$ python3 -q
>>> import numpy as np
>>> import numpy.linalg as la
>>> np.set_printoptions(precision=2, suppress=True, linewidth=200, sign=" ")
>>> rnd = lambda a: np.round(a, 2) + 0
>>> E = np.loadtxt("block10.csv", delimiter=",")
>>> print(rnd(E))
[[ 0.12  0.31  0.25  0.19  0.12]
 [ 0.07  0.13  0.27  0.2   0.33]
 [ 0.33  0.22  0.33  0.    0.11]
 [ 0.23  0.15  0.15  0.31  0.15]
 [ 0.23  0.15  0.15  0.38  0.08]]
>>> print(la.norm(E, axis=1).argmax())
2
>>> print(rnd(la.norm(E[3] - E[0])))
0.25
>>> print(rnd(la.norm(E) ** 2 / la.norm(E, 2) ** 2))
1.21
>>> print(rnd(la.norm(E, 1)), rnd(la.norm(E, np.inf)))
1.16 1.0
>>> hat = np.triu(np.array([[0, 2, 2, 0, 0],
...     [0, 2, 0, 0, 3],
...     [3, 1, 2, 1, 3],
...     [1, 0, 1, 2, 0],
...     [0, 1, 0, 0, 1]]), 1) + np.eye(5)
>>> Y = hat @ E @ la.inv(hat)
>>> print(rnd(np.trace(Y)), rnd(np.trace(E)))
0.98 0.98
>>> print(rnd(la.det(Y)))
0.0
>>> print(la.matrix_rank(Y))
5
>>> vec = np.array([3, 0, 3, 2, 1])
>>> y = E @ vec
>>> coef, lr = np.zeros(5), 1 / la.norm(E, 2) ** 2
>>> for i in range(60):
...     coef -= lr * E.T @ (E @ coef - y)
...     if i % 10 == 0: print(i, round(la.norm(E @ coef - y), 2))
... 
0 0.35
10 0.25
20 0.18
30 0.14
40 0.11
50 0.09
>>> print(rnd(la.cond(E)))
27.82
>>> print(rnd(coef))
[ 3.1   0.78  2.18  1.8   1.37]
>>> rng = np.random.default_rng(14108)
>>> idx = rng.permutation(5)
>>> print(idx)
[ 1  3  4  2  0]
>>> Y = E[idx][:, idx]
>>> print(rnd(Y))
[[ 0.13  0.2   0.33  0.27  0.07]
 [ 0.15  0.31  0.15  0.15  0.23]
 [ 0.15  0.38  0.08  0.15  0.23]
 [ 0.22  0.    0.11  0.33  0.33]
 [ 0.31  0.19  0.12  0.25  0.12]]
>>> print(rnd(np.sort(np.abs(la.eigvals(Y)))))
[ 0.08  0.17  0.17  0.23  1.  ]
>>> sig = 3 * 0.5 ** np.arange(4)
>>> q, _ = la.qr(np.array([[0.2, 0.0, -0.4, -1.1],
...     [-0.6, -1.2, 0.7, -0.4],
...     [0.1, 1.2, 1.4, 0.7],
...     [-2.2, 2.1, -0.5, -0.2]]))
>>> arr = rng.normal(size=(29, 4)) * sig @ q
>>> print(rnd(arr))
[[ 0.24 -0.58 -0.99 -5.69]
 [-0.49 -0.27 -0.11  0.85]
 [ 0.32 -0.9   1.5  -2.81]
 [ 1.54 -3.68 -3.21  4.8 ]
 [-0.97  0.96  1.61  8.42]
 [-0.36  0.13  1.52 -0.23]
 [ 0.09 -0.57 -0.39  0.7 ]
 [-0.59  0.84 -0.83 -5.25]
 [-0.04 -0.12 -2.49 -4.41]
 [ 0.21  1.3   0.42 -1.76]
 [ 0.31  1.71 -0.55 -1.35]
 [ 0.62  0.38 -0.95  2.19]
 [ 1.4  -4.9  -2.45  3.26]
 [ 0.29  0.   -0.49 -2.7 ]
 [-0.11  1.39  1.57  1.47]
 [-0.98  0.84  0.11  1.32]
 [ 0.66 -1.04 -0.2   5.37]
 [-0.7   1.18  0.43 -1.18]
 [ 0.01  0.21 -0.07 -0.99]
 [-0.46  0.35  0.34 -0.3 ]
 [-0.59 -1.21  3.45  5.15]
 [ 0.17 -0.95 -1.44 -1.08]
 [ 0.26  0.87  0.24  0.35]
 [ 0.26 -0.24 -0.33 -1.6 ]
 [ 0.42  1.36 -0.11 -1.34]
 [ 0.24  0.08  1.14  1.98]
 [ 1.09 -1.5   0.15  2.91]
 [ 0.44  0.52 -0.37 -0.17]
 [-0.59 -0.52  1.06  2.77]]
>>> hat = arr @ la.solve(arr.T @ arr, arr.T)
>>> print(la.matrix_rank(np.eye(29) - hat))
25
>>> print(rnd(np.trace(hat)))
4.0
>>> f, g = arr[18], arr[13]
>>> print(rnd(f @ g))
2.7
>>> pr = (f @ g) / (f @ f) * f
>>> print(rnd(g - pr))
[ 0.26 -0.55 -0.32 -0.09]
>>> D = la.norm(arr[:, None] - arr[None], axis=-1)
>>> print((D + 1e9 * np.eye(29)).round(6).argmin(axis=1))
[  7   6  13  12  20  19   1   0   0  24  24   6   3  23  25   1  26   9  23  18  28  23  27  18  10  28  28  22  25]
>>> print(np.unravel_index(D.round(6).argmax(), D.shape))
(np.int64(0), np.int64(4))
>>> print(np.flatnonzero(D[14] < D.mean() / 2))
[  5  14  15  22  25]
>>> J = np.array([[-1, 0, 0], [0, -2, 0], [0, 0, -2]])
>>> f = np.array([3, 0, 2])
>>> Y = J + np.outer(f, np.eye(3)[0])
>>> print(la.matrix_rank(Y - J))
1
>>> print(la.matrix_rank(la.inv(Y) - la.inv(J), tol=1e-8))
1
>>> feats = np.array([[1.0, 0.9, 0.81], [0.9, 1.0, 0.9], [0.81, 0.9, 1.0]])
>>> print(feats)
[[ 1.    0.9   0.81]
 [ 0.9   1.    0.9 ]
 [ 0.81  0.9   1.  ]]
>>> # equal to its transpose
>>> print(rnd(la.det(feats.T)))
0.04
>>> print(np.einsum("ii->", feats))
3.0
>>> vec = np.array([1, -1, 0])
>>> y = feats @ vec
>>> print(rnd(y))
[ 0.1  -0.1  -0.09]
>>> print(rnd(la.solve(feats, y)))
[ 1. -1.  0.]
>>> print(rnd(la.solve(feats, y + feats[:, 1])))
[ 1.  0.  0.]
>>> print(rnd(la.solve(feats, feats[:, 0])))
[ 1.  0.  0.]
>>> left, sig, VT = la.svd(feats)
>>> print(rnd(sig))
[ 2.74  0.19  0.07]
>>> Y = left[:, :1] @ np.diag(sig[:1]) @ VT[:1]
>>> print(rnd(np.abs(feats - Y).max()))
0.11
>>> print(rnd(Y))
[[ 0.89  0.92  0.89]
 [ 0.92  0.95  0.92]
 [ 0.89  0.92  0.89]]
>>> print(rnd(la.norm(feats - Y, 2)), rnd(sig[1]))
0.19 0.19
>>> print(rnd(la.norm(feats - Y) / la.norm(feats)))
0.07
>>> print(la.matrix_rank(feats, rtol=0.05))
2
>>> mat = np.array([[0.88, -1.1, -2.65],
...     [-0.06, 0.37, 0.68],
...     [1.91, -0.27, -2.85],
...     [-0.01, 0.33, 0.07],
...     [0.87, -0.64, -1.81]])
>>> print(mat)
[[ 0.88 -1.1  -2.65]
 [-0.06  0.37  0.68]
 [ 1.91 -0.27 -2.85]
 [-0.01  0.33  0.07]
 [ 0.87 -0.64 -1.81]]
>>> print(la.matrix_rank(mat))
3
>>> print(np.unravel_index(np.abs(mat).argmax(), mat.shape))
(np.int64(2), np.int64(2))
>>> print(rnd(mat.sum(axis=1)))
[-2.87  0.99 -1.21  0.39 -1.58]
>>> print(rnd(la.norm(mat)))
5.1
>>> print(rnd(mat.sum(axis=0)))
[ 3.59 -1.31 -6.56]
>>> print(np.abs(mat).max())
2.85
>>> data = np.load("w.npy")
>>> print(data)
[[ 0  0  0  0  0]
 [ 0  1  0  1  2]
 [ 2  0  1  0  0]
 [ 0  2  0  2  2]
 [ 0  2  0  0  0]]
>>> # splits into 2 blocks
>>> hat = np.triu(np.array([[5, 3, 1, 3, 1],
...     [5, 0, 2, 1, 4],
...     [5, 0, 5, 5, 1],
...     [2, 4, 3, 1, 5],
...     [1, 5, 1, 1, 1]]), 1) + np.eye(5)
>>> Y = hat @ data @ la.inv(hat)
>>> print(rnd(la.det(Y)))
0.0
>>> print(Y)
[[   2.    5.  -11.   53. -264.]
 [   4.   -1.    0.   -8.   44.]
 [   2.    6.  -13.   63. -318.]
 [   0.   12.  -24.  110. -572.]
 [   0.    2.   -4.   18.  -94.]]
>>> print(la.matrix_rank(Y))
4
>>> m1 = np.load("run9.npy")
>>> print(m1)
[[ 1 -1  1 -1  1 -1  1 -1]
 [ 1  1 -1 -1 -1 -1  1  1]
 [ 1  1  1  1  1  1  1  1]]
>>> # column 4 repeats column 2
>>> print(rnd(la.norm(m1)))
4.9
>>> print(m1 - m1[0])
[[ 0  0  0  0  0  0  0  0]
 [ 0  2 -2  0 -2  0  0  2]
 [ 0  2  0  2  0  2  0  2]]
>>> print(np.count_nonzero(m1))
24
>>> print(m1.sum(axis=1))
[ 0  0  8]
>>> print(np.abs(m1).max())
1
>>> print(m1.shape)
(3, 8)
>>> print(la.matrix_rank(m1))
3
>>> print(np.diff(m1, axis=0))
[[ 0  2 -2  0 -2  0  0  2]
 [ 0  0  2  2  2  2  0  0]]
>>> def softmax(z):
...     e = np.exp(z - z.max(axis=-1, keepdims=True))
...     return e / e.sum(axis=-1, keepdims=True)
... 
>>> print(rnd(softmax(m1[2] + -3)))
[ 0.12  0.12  0.12  0.12  0.12  0.12  0.12  0.12]
>>> print(rnd(softmax(m1).sum(axis=1)))
[ 1.  1.  1.]
>>> print(rnd(softmax(10 * m1[2])))
[ 0.12  0.12  0.12  0.12  0.12  0.12  0.12  0.12]
>>> S = m1 @ m1.T / np.sqrt(8)
>>> print(rnd(softmax(S)))
[[ 0.89  0.05  0.05]
 [ 0.05  0.89  0.05]
 [ 0.05  0.05  0.89]]
>>> print(rnd(softmax(S + np.triu(np.full(S.shape, -np.inf), 1))))
[[ 1.    0.    0.  ]
 [ 0.06  0.94  0.  ]
 [ 0.05  0.05  0.89]]
>>> print(softmax(S).round(6).argmax(axis=1))
[ 0  1  2]
>>> M = np.load("sample8.npy")
>>> print(M)
[[ -2.1   0.6  20.   -0.1]
 [ -0.2  -0.5 -30.   -2.1]
 [ -0.5   0.4  18.   -1.1]
 [  0.4   0.3  16.    0.5]]
>>> # column 2 is much longer than the rest
>>> print(np.allclose(M @ M.T, M.T @ M))
False
>>> print(rnd(la.norm(M[2], 1)), rnd(la.norm(M[2], np.inf)))
20.0 18.0
>>> print(la.norm(M, axis=1).argmax())
1
>>> print(rnd(la.norm(M, axis=0)))
[  2.2    0.93  43.36   2.42]
>>> print(M[2] @ M[3])
287.37
>>> print(rnd(la.norm(M[2] - M[3])))
2.72
>>> print(rnd(la.norm(M, 1)), rnd(la.norm(M, np.inf)))
84.0 32.8
